>>> import numpy as np
>>> import numpy.linalg as la
>>> np.set_printoptions(suppress=True, linewidth=140)
>>> W0 = np.load("arr.npy")
>>> W0
array([[ 7., -6.],
       [-6.,  2.]])
>>> ang = np.radians(180)
>>> Rm = np.eye(2)
>>> Rm[1, 1] = Rm[0, 0] = np.cos(ang)
>>> Rm[1, 0], Rm[0, 1] = -np.sin(ang), np.sin(ang)
>>> Rm.round(3) + 0
array([[-1.,  0.],
       [ 0., -1.]])
>>> other = W0 @ Rm.T
>>> np.allclose(la.norm(W0, axis=1), la.norm(other, axis=1))
True
>>> other.round(3)
array([[-7.,  6.],
       [ 6., -2.]])
>>> round(la.det(Rm), 3), np.trace(Rm)
(np.float64(1.0), np.float64(-2.0))
>>> np.round(la.svd(W0, compute_uv=False), 3), np.round(la.svd(other, compute_uv=False), 3)
(array([11.,  2.]), array([11.,  2.]))
>>> rng = np.random.default_rng(5826)
>>> lab = rng.permutation(2)
>>> lab
array([1, 0])
>>> other = W0[lab][:, lab]
>>> np.allclose(other, W0)
False
>>> other = W0 / la.norm(W0, axis=1, keepdims=True)
>>> gram = other @ other.T
>>> np.argwhere(np.triu(np.abs(gram) > 0.95, 1))
array([], shape=(0, 2), dtype=int64)
>>> gram[1].round(3)
array([-0.926,  1.   ])
>>> (np.abs(gram) > 0.9).astype(int)
array([[1, 1],
       [1, 1]])
>>> J = np.array([[-1.3, 0.9, 0.6],
...     [-0.2, 1.2, 0.9],
...     [0.8, 1.2, -0.6],
...     [0.2, -0.8, 0.7],
...     [0.4, -1.2, -0.5],
...     [1.0, -0.6, -0.8],
...     [1.8, 0.1, -0.4],
...     [-2.2, -1.0, -0.7],
...     [1.2, -1.0, -0.1],
...     [0.7, 2.5, -0.4],
...     [-4.0, 10.0, -15.0],
...     [-0.3, 1.4, -0.9],
...     [0.1, -1.8, 3.2],
...     [0.7, 0.3, -2.2],
...     [-0.5, -0.9, 0.2],
...     [-0.8, 0.8, 0.1],
...     [1.6, -0.4, 1.1],
...     [2.0, -0.6, -0.5]])
>>> J
array([[ -1.3,   0.9,   0.6],
       [ -0.2,   1.2,   0.9],
       [  0.8,   1.2,  -0.6],
       [  0.2,  -0.8,   0.7],
       [  0.4,  -1.2,  -0.5],
       [  1. ,  -0.6,  -0.8],
       [  1.8,   0.1,  -0.4],
       [ -2.2,  -1. ,  -0.7],
       [  1.2,  -1. ,  -0.1],
       [  0.7,   2.5,  -0.4],
       [ -4. ,  10. , -15. ],
       [ -0.3,   1.4,  -0.9],
       [  0.1,  -1.8,   3.2],
       [  0.7,   0.3,  -2.2],
       [ -0.5,  -0.9,   0.2],
       [ -0.8,   0.8,   0.1],
       [  1.6,  -0.4,   1.1],
       [  2. ,  -0.6,  -0.5]])
>>> gram = np.cov(J, rowvar=False)
>>> gram.round(3)
array([[ 2.208, -2.462,  3.457],
       [-2.462,  6.823, -8.715],
       [ 3.457, -8.715, 13.713]])
>>> np.round(J.std(axis=0), 3)
array([1.444, 2.538, 3.599])
>>> np.round(la.eigvalsh(gram)[::-1], 3)
array([20.617,  1.253,  0.874])
>>> np.round(np.corrcoef(J.T), 3)
array([[ 1.   , -0.634,  0.628],
       [-0.634,  1.   , -0.901],
       [ 0.628, -0.901,  1.   ]])
>>> np.argwhere(np.triu(np.abs(np.corrcoef(J.T)) > 0.8, 1))
array([[1, 2]])
>>> A = np.loadtxt("x.csv", delimiter=",")
>>> A
array([[1.   , 0.9  , 0.81 , 0.729],
       [0.9  , 1.   , 0.9  , 0.81 ],
       [0.81 , 0.9  , 1.   , 0.9  ],
       [0.729, 0.81 , 0.9  , 1.   ]])
>>> ev, V = la.eig(A)
>>> np.round(A @ V[:, 0] - ev[0] * V[:, 0], 3) + 0
array([0., 0., 0., 0.])
>>> ev.round(3)
array([3.527, 0.31 , 0.102, 0.061])
>>> f, g = A[2], A[3]
>>> round(f @ f, 3)
np.float64(3.276)
>>> round(f @ g, 3)
np.float64(3.119)
>>> pr = (f @ g) / (f @ f) * f
>>> la.matrix_rank(np.outer(f, g))
np.int64(1)
>>> np.round((g - pr) @ f, 3)
np.float64(0.0)
>>> np.round(np.outer(f, g), 3)
array([[0.59 , 0.656, 0.729, 0.81 ],
       [0.656, 0.729, 0.81 , 0.9  ],
       [0.729, 0.81 , 0.9  , 1.   ],
       [0.656, 0.729, 0.81 , 0.9  ]])
>>> la.cond(A) > 100
np.False_
>>> np.argsort(-la.norm(A, axis=0).round(6), kind="stable")[:3]
array([1, 2, 0])
>>> [round(float(x), 3) for x in la.svd(A, compute_uv=False)[:3]]
[3.527, 0.31, 0.102]
>>> round(np.log10(la.cond(A)))
2
>>> la.matrix_rank(A, rtol=0.1)
np.int64(1)
>>> np.round(np.abs(la.svd(A)[2][-1]), 3)
array([0.279, 0.65 , 0.65 , 0.279])
>>> vec = np.array([0, 4, -3, -1])
>>> rhs = A @ vec
>>> rhs.round(3)
array([ 0.441,  0.49 , -0.3  , -0.46 ])
>>> np.round(la.solve(A, A[:, 2]), 3) + 0
array([0., 0., 1., 0.])
>>> np.round(la.solve(A, 3 * rhs), 3) + 0
array([ 0., 12., -9., -3.])
>>> np.round(la.solve(A, rhs + A[:, 3]), 3) + 0
array([ 0.,  4., -3.,  0.])
>>> np.round(la.solve(A.T, A[3]), 3) + 0
array([0., 0., 0., 1.])
>>> M = np.loadtxt("run16.csv", delimiter=",")
>>> M.round(3)
array([[ 2.423, -1.033,  0.003, -0.21 ],
       [-1.033,  1.617, -0.739, -1.039],
       [ 0.003, -0.739,  3.644, -0.118],
       [-0.21 , -1.039, -0.118,  1.316]])
>>> U, sigma, vt = la.svd(M)
>>> sigma.round(3) + 0
array([4., 3., 2., 0.])
>>> other = U[:, :3] @ np.diag(sigma[:3]) @ vt[:3]
>>> la.matrix_rank(other)
np.int64(3)
>>> round(float(la.norm(M - other, 2)), 3), round(sigma[3], 3)
(0.0, np.float64(0.0))
>>> Z = np.array([[2, 0, 1]])
>>> m1 = rng.normal(size=(10, 1)) @ Z + np.array([1, 2, 0])
>>> m1.round(3)
array([[ 1.284,  2.   ,  0.142],
       [ 0.345,  2.   , -0.327],
       [ 1.727,  2.   ,  0.363],
       [-1.552,  2.   , -1.276],
       [-0.486,  2.   , -0.743],
       [-2.206,  2.   , -1.603],
       [ 2.79 ,  2.   ,  0.895],
       [-1.015,  2.   , -1.007],
       [ 0.943,  2.   , -0.028],
       [ 0.54 ,  2.   , -0.23 ]])
>>> t3 = np.stack([m1, -3 * m1, m1[::-1]])
>>> t3.shape
(3, 10, 3)
>>> (t3 @ m1.T).shape
(3, 10, 10)
>>> la.matrix_rank(t3)
array([2, 2, 2])
>>> np.round(np.einsum("bij,cij->bc", t3, t3), 3)
array([[  69.134, -207.401,   31.337],
       [-207.401,  622.203,  -94.011],
       [  31.337,  -94.011,   69.134]])
>>> la.matrix_rank(t3.reshape(3, -1))
np.int64(2)
>>> rk = la.matrix_rank(m1)
>>> rk
np.int64(2)
>>> null = la.svd(m1)[2][rk:].T
>>> [int(la.matrix_rank(m1[:i])) for i in range(1, len(m1) + 1)]
[1, 2, 2, 2, 2, 2, 2, 2, 2, 2]
>>> np.round(null @ null.T, 3)
array([[ 0.19 , -0.095, -0.381],
       [-0.095,  0.048,  0.19 ],
       [-0.381,  0.19 ,  0.762]])
>>> np.round(null[:, 0] / null[np.abs(null[:, 0]).round(6).argmax(), 0], 3)
array([-0.5 ,  0.25,  1.  ])
>>> U, sigma, vt = la.svd(m1)
>>> np.argmax(sigma[:-1] / (sigma[1:] + 1e-6)) + 1
np.int64(2)
>>> sigma.round(3) + 0
array([6.484, 5.204, 0.   ])
>>> other = U[:, :2] @ np.diag(sigma[:2]) @ vt[:2]
>>> la.matrix_rank(other)
np.int64(2)
>>> round(la.norm(m1 - other, 2), 3), round(float(sigma[2]), 3)
(np.float64(0.0), 0.0)
>>> la.matrix_rank(m1, rtol=0.05)
np.int64(2)
>>> vec = np.array([5, 3, -3])
>>> h = np.maximum(m1 @ vec, 0)
>>> np.round(np.maximum(m1 @ (3 * vec), 0), 3)
array([35.981, 26.124, 40.629,  6.203, 17.398,  0.   , 51.796, 11.847, 32.402, 28.172])
>>> np.round(np.maximum(m1 @ vec, 0) - np.maximum(-m1 @ vec, 0), 3)
array([11.994,  8.708, 13.543,  2.068,  5.799, -0.221, 17.265,  3.949, 10.801,  9.391])
>>> other = m1 + rng.integers(-2, 3, (10, 2)) @ rng.integers(-2, 3, (2, 3))
>>> other.round(3)
array([[ 1.284,  5.   ,  0.142],
       [ 1.345, -2.   ,  1.673],
       [ 0.727,  0.   , -1.637],
       [ 0.448,  6.   ,  2.724],
       [-1.486, -3.   , -2.743],
       [-4.206,  1.   , -5.603],
       [ 6.79 ,  4.   ,  8.895],
       [-4.015, -1.   , -7.007],
       [-1.057,  1.   , -4.028],
       [-2.46 ,  2.   , -6.23 ]])
>>> np.round(la.svd(other - m1, compute_uv=False), 3) + 0
array([16.502,  7.594,  0.   ])
>>> np.abs(other - m1).sum(axis=1)
array([ 3.,  7.,  5., 10.,  8.,  7., 14., 12.,  7.,  9.])
>>> np.round(other - m1, 3)
array([[ 0.,  3.,  0.],
       [ 1., -4.,  2.],
       [-1., -2., -2.],
       [ 2.,  4.,  4.],
       [-1., -5., -2.],
       [-2., -1., -4.],
       [ 4.,  2.,  8.],
       [-3., -3., -6.],
       [-2., -1., -4.],
       [-3.,  0., -6.]])
